In [1]: import numpy as np

In [2]: np.set_printoptions(precision=3, suppress=True, linewidth=100)

In [3]: sigma = 5 * 0.7 ** np.arange(6)

In [4]: O, _ = np.linalg.qr(np.array([[0.7, 0.9, -0.4, -2.4, -0.7, 0.2],
   ...:     [-1.8, -0.7, 0.0, -0.7, 0.0, 0.5],
   ...:     [-0.6, 0.4, -0.5, -0.9, 0.6, 0.5],
   ...:     [1.2, 2.5, 0.8, -0.9, 2.7, 1.2],
   ...:     [0.6, 0.0, -0.2, -0.1, 0.4, -0.1],
   ...:     [0.8, 0.0, 0.4, 1.9, -1.1, 0.3]]))

In [5]: rng = np.random.default_rng(840157)

In [6]: A = rng.normal(size=(22, 6)) * sigma @ O

In [7]: A
Out[7]: 
array([[ -2.572,   4.263,  -0.724,  -2.363,  -0.929,  -2.262],
       [ -2.671,  -2.552,  -2.517,  -7.784,  -0.93 ,   0.275],
       [  0.564,  -0.797,  -4.147,   1.661,   2.669,   1.677],
       [  4.926,  -0.996,  -2.085,   7.369,   2.064,   4.04 ],
       [ -1.785,  -1.851,   0.927,  -3.105,  -1.865,   0.422],
       [-10.207,   1.581,  -7.943,   5.607,   3.62 ,  -1.924],
       [ -0.321,   1.686,  -1.426,   2.289,   1.286,  -0.067],
       [  1.376,  -1.521,   1.854,   2.81 ,  -0.298,  -0.613],
       [ -6.263,   2.334,   0.308,  -6.042,  -3.241,  -3.805],
       [ -0.57 ,   2.629,   8.838,  -7.135,  -8.529,  -1.265],
       [  1.045,   2.371,   2.604,  -4.27 ,  -2.471,  -2.856],
       [ -0.985,  -0.585,   2.789,  -1.257,  -2.809,  -1.169],
       [ -3.409,   1.402,  -5.026,  -5.015,  -0.55 ,  -2.383],
       [ -0.081,  -1.013,   2.857,   6.78 ,   2.22 ,   2.015],
       [ -0.973,  -1.87 ,  -5.168,   3.044,   3.179,   1.454],
       [  1.121,   0.263,   4.228,   1.109,  -1.921,  -0.344],
       [ -3.26 ,   0.754,  -3.307,  -3.388,   0.404,  -2.556],
       [  2.023,  -0.62 ,  -1.801,   1.329,   2.215,   1.745],
       [  3.418,   1.442,  -1.194,  -3.346,   0.654,  -0.81 ],
       [ -4.413,   0.716,  -1.461,   0.879,   1.586,  -1.735],
       [ -1.802,  -0.881,  -3.283,   0.378,  -0.048,  -0.568],
       [  1.529,   0.938,   2.391,  -9.811,  -5.622,  -1.785]])

In [8]: z = A[:, 5] > np.median(A[:, 5])

In [9]: u = A[z].mean(axis=0) - A[~z].mean(axis=0)

In [10]: z.astype(int)
Out[10]: array([0, 1, 1, 1, 1, 0, 1, 1, 0, 0, 0, 0, 0, 1, 1, 1, 0, 1, 0, 0, 1, 0])

In [11]: basis = np.array([[0, 2, 1, -2, 2, 2, 1, -2, 3, -1, 2, -1],
    ...:     [3, 2, 0, 2, -1, 1, -3, 1, -3, 2, -2, 2],
    ...:     [1, -2, -2, 0, -1, -1, 1, 0, 2, 2, 0, -2]])

In [12]: E = np.repeat(basis, 10 // 3, axis=0)

In [13]: E = E + 0.1 * rng.normal(size=E.shape)

In [14]: E
Out[14]: 
array([[ 0.041,  2.001,  1.143, -1.962,  1.893,  1.764,  1.126, -2.112,  3.088, -0.928,  2.078,
        -1.029],
       [ 0.002,  2.236,  0.996, -1.955,  2.151,  1.835,  0.979, -1.924,  2.942, -0.89 ,  2.228,
        -0.935],
       [-0.178,  1.902,  0.806, -2.001,  2.032,  1.978,  1.126, -1.939,  3.06 , -1.08 ,  1.941,
        -0.952],
       [ 3.071,  1.979,  0.103,  2.119, -0.805,  1.06 , -3.073,  1.08 , -2.898,  1.873, -1.874,
         1.91 ],
       [ 3.066,  2.091,  0.028,  1.918, -1.054,  0.85 , -2.98 ,  1.035, -2.958,  2.074, -2.033,
         1.845],
       [ 3.083,  1.767, -0.12 ,  1.983, -0.893,  1.056, -2.872,  1.076, -2.999,  1.961, -1.867,
         1.833],
       [ 1.016, -1.944, -1.825, -0.012, -1.175, -1.001,  0.974,  0.095,  1.896,  1.828,  0.07 ,
        -1.968],
       [ 0.834, -1.924, -2.014, -0.021, -0.928, -1.068,  0.899,  0.163,  2.01 ,  1.882,  0.02 ,
        -2.011],
       [ 1.133, -1.891, -2.106,  0.012, -0.81 , -0.944,  1.098, -0.007,  1.774,  2.191,  0.016,
        -2.019]])

In [15]: E @ E
---------------------------------------------------------------------------
ValueError                                Traceback (most recent call last)
Cell In[15], line 1
----> 1 E @ E

ValueError: matmul: Input operand 1 has a mismatch in its core dimension 0, with gufunc signature (n?,k),(k,m?)->(n?,m?) (size 9 is different from 12)

In [16]: C2 = E.T @ E

In [17]: (E @ E.T).shape
Out[17]: (9, 9)

In [18]: np.linalg.svd(E, compute_uv=False) ** 2
Out[18]: array([199.692,  87.593,  39.748,   0.249,   0.153,   0.117,   0.092,   0.033,   0.002])

In [19]: np.diag(C2)
Out[19]: 
array([31.381, 35.088, 14.794, 23.782, 17.796, 16.392, 33.022, 15.351, 64.481, 26.159, 24.188,
       25.246])

In [20]: np.linalg.matrix_rank(C2)
Out[20]: np.int64(9)

In [21]: vec = np.array([2, 2, 1, 2, 0, 2, 1, 1, 0, 1, 2, 3])

In [22]: E @ (2 * vec)
Out[22]: array([  7.975,  10.098,   6.685,  36.846,  34.951,  35.182, -17.147, -18.845, -16.457])

In [23]: np.einsum("ij,j->i", E, vec)
Out[23]: array([ 3.987,  5.049,  3.342, 18.423, 17.476, 17.591, -8.573, -9.422, -8.229])

In [24]: (E @ vec).argmax()
Out[24]: np.int64(3)

In [25]: E @ np.ones(12)
Out[25]: array([ 7.103,  7.665,  6.697,  4.545,  3.882,  4.01 , -2.046, -2.158, -1.554])

In [26]: (E * vec).sum(axis=1)
Out[26]: array([ 3.987,  5.049,  3.342, 18.423, 17.476, 17.591, -8.573, -9.422, -8.229])

In [27]: arr = np.loadtxt("case5.csv", delimiter=",")

In [28]: arr
Out[28]: 
array([[ 2.,  1.,  1.,  0.,  0.,  2., -2.,  0., -1.,  1.,  2., -3., -2., -1., -3.],
       [-2.,  0.,  2., -1.,  1.,  3.,  1., -2., -3.,  2.,  1., -2.,  3., -3.,  2.],
       [ 1.,  3.,  2.,  2.,  3.,  2.,  1., -1.,  1., -3.,  3., -2.,  0., -2.,  2.],
       [-2.,  0.,  2., -1.,  1.,  3.,  1., -2., -3.,  2.,  1., -2.,  3., -3.,  2.],
       [ 2.,  1., -1., -3.,  3.,  3.,  0.,  0.,  0., -3.,  1.,  3., -1., -3.,  2.],
       [ 2.,  0., -2.,  1.,  1.,  2.,  2., -2.,  1.,  2., -2.,  3., -3.,  0.,  3.],
       [ 2.,  3.,  3.,  1.,  0., -3.,  0.,  3.,  1.,  3., -2., -1.,  2.,  2.,  1.],
       [-3.,  0., -2., -3.,  1., -1., -2.,  3., -2., -3.,  3.,  2., -2., -3.,  0.],
       [-1., -3.,  0.,  2.,  2.,  3.,  0.,  1.,  0.,  1., -1., -3.,  1.,  0., -2.],
       [ 1.,  1.,  3., -3.,  2.,  1.,  0., -2.,  1., -1., -3., -1., -3.,  3.,  3.],
       [-2.,  3., -2.,  1.,  3.,  0., -2.,  3., -1., -2., -3.,  0.,  3., -1.,  3.],
       [-3.,  0., -1.,  0., -2.,  0.,  1., -1., -2.,  1.,  1.,  1.,  3.,  3., -1.]])

In [29]: [round(float(x), 3) for x in np.linalg.svd(arr, compute_uv=False)[:3]]
Out[29]: [12.707, 11.769, 10.909]

In [30]: round(float(np.linalg.norm(arr, 2) / np.linalg.norm(arr)), 3)
Out[30]: 0.471

In [31]: W1 = np.array([[4, 0, 2, 1, 5],
    ...:     [5, 0, -1, -1, -5],
    ...:     [-1, -2, 2, 5, -4],
    ...:     [4, -1, -3, -2, 3],
    ...:     [2, 4, 0, 4, -1],
    ...:     [5, -4, -2, 0, -2],
    ...:     [-5, 5, 3, -5, -5],
    ...:     [2, -3, 0, 1, -3],
    ...:     [4, -1, 0, -3, 5],
    ...:     [-3, -3, 3, -4, -3],
    ...:     [0, -2, 4, -2, 4],
    ...:     [0, -4, 2, 1, 1],
    ...:     [-2, 0, 3, -2, -2],
    ...:     [-3, -4, 3, -3, -3],
    ...:     [-3, -1, 4, 0, -1]])

In [32]: c = np.array([1, 0, -3, 2, 2])

In [33]: hid = np.maximum(arr @ W1 + c, 0)

In [34]: np.linalg.matrix_rank(hid)
Out[34]: np.int64(5)

In [35]: basis = np.array([[1, 4], [7, 0], [9, 9], [0, 4], [4, 8]])

In [36]: W1 @ basis
Out[36]: 
array([[ 42,  78],
       [-24, -33],
       [-13,   2],
       [-18,   5],
       [ 26,  16],
       [-49, -14],
       [ 37, -53],
       [-31, -12],
       [ 17,  44],
       [ -9, -25],
       [ 38,  60],
       [ -6,  30],
       [ 17,  -5],
       [-16, -21],
       [ 22,  16]])

In [37]: Uu, sigma, Vh = np.linalg.svd(arr)

In [38]: vecs = Vh[:(sigma > 1e-8).sum()]

In [39]: vec = arr[4] + -2 * arr[2] + rng.integers(2) * np.eye(15)[6]

In [40]: vec
Out[40]: array([ 0., -5., -5., -7., -3., -1., -1.,  2., -2.,  3., -5.,  7., -1.,  1., -2.])

In [41]: round(np.linalg.norm(vec - vecs.T @ vecs @ vec), 3)
Out[41]: np.float64(0.719)

In [42]: np.allclose(vecs.T @ vecs @ vec, vec)
Out[42]: False

In [43]: F = np.load("layer2.npy")

In [44]: F
Out[44]: 
array([[ 7.,  0.,  9.,  6.,  0.,  6.,  3.,  0.,  3.,  0.],
       [ 0., -2.,  0.,  0.,  0.,  0.,  0.,  0.,  0.,  0.],
       [ 9.,  0.,  7.,  6.,  0.,  6.,  3.,  0.,  3.,  0.],
       [ 6.,  0.,  6.,  2.,  0.,  4.,  2.,  0.,  2.,  0.],
       [ 0.,  0.,  0.,  0., -2.,  0.,  0.,  0.,  0.,  0.],
       [ 6.,  0.,  6.,  4.,  0.,  2.,  2.,  0.,  2.,  0.],
       [ 3.,  0.,  3.,  2.,  0.,  2., -1.,  0.,  1.,  0.],
       [ 0.,  0.,  0.,  0.,  0.,  0.,  0., -2.,  0.,  0.],
       [ 3.,  0.,  3.,  2.,  0.,  2.,  1.,  0., -1.,  0.],
       [ 0.,  0.,  0.,  0.,  0.,  0.,  0.,  0.,  0., -2.]])

In [45]: Uu, sigma, Vh = np.linalg.svd(F)

In [46]: np.argmax(sigma[:-1] / (sigma[1:] + 1e-6)) + 1
Out[46]: np.int64(1)

In [47]: out = Uu[:, :1] @ np.diag(sigma[:1]) @ Vh[:1]

In [48]: np.abs(F - out).max()
Out[48]: np.float64(2.0)

In [49]: z = rng.permutation(10)

In [50]: z
Out[50]: array([3, 8, 6, 5, 9, 1, 2, 7, 0, 4])

In [51]: out = F[z][:, z]

In [52]: out
Out[52]: 
array([[ 2.,  2.,  2.,  4.,  0.,  0.,  6.,  0.,  6.,  0.],
       [ 2., -1.,  1.,  2.,  0.,  0.,  3.,  0.,  3.,  0.],
       [ 2.,  1., -1.,  2.,  0.,  0.,  3.,  0.,  3.,  0.],
       [ 4.,  2.,  2.,  2.,  0.,  0.,  6.,  0.,  6.,  0.],
       [ 0.,  0.,  0.,  0., -2.,  0.,  0.,  0.,  0.,  0.],
       [ 0.,  0.,  0.,  0.,  0., -2.,  0.,  0.,  0.,  0.],
       [ 6.,  3.,  3.,  6.,  0.,  0.,  7.,  0.,  9.,  0.],
       [ 0.,  0.,  0.,  0.,  0.,  0.,  0., -2.,  0.,  0.],
       [ 6.,  3.,  3.,  6.,  0.,  0.,  9.,  0.,  7.,  0.],
       [ 0.,  0.,  0.,  0.,  0.,  0.,  0.,  0.,  0., -2.]])

In [53]: round(np.linalg.det(out), 3), np.round(np.linalg.det(F[z]), 3)
Out[53]: (np.float64(-13312.0), np.float64(-13312.0))

In [54]: np.sort(np.abs(np.linalg.eigvals(out)))
Out[54]: array([ 2.,  2.,  2.,  2.,  2.,  2.,  2.,  2.,  2., 26.])

In [55]: np.trace(out)
Out[55]: np.float64(8.0)

In [56]: out = np.array([[5, 1],
    ...:     [0, 4],
    ...:     [1, 1],
    ...:     [3, 1],
    ...:     [0, 1],
    ...:     [3, 3],
    ...:     [3, 2],
    ...:     [1, 3],
    ...:     [5, 3],
    ...:     [5, 4]])

In [57]: np.einsum("ik,kj->ji", F, out)
Out[57]: 
array([[104.,   0., 112.,  70.,   0.,  70.,  32.,  -2.,  28., -10.],
       [ 55.,  -8.,  55.,  36.,  -2.,  32.,  15.,  -6.,  13.,  -8.]])

In [58]: np.linalg.matrix_rank(F @ out)
Out[58]: np.int64(2)

In [59]: out.T @ F.T
Out[59]: 
array([[104.,   0., 112.,  70.,   0.,  70.,  32.,  -2.,  28., -10.],
       [ 55.,  -8.,  55.,  36.,  -2.,  32.,  15.,  -6.,  13.,  -8.]])

In [60]: np.einsum("ij,ij->i", F, F)
Out[60]: array([220.,   4., 220., 100.,   4., 100.,  28.,   4.,  28.,   4.])
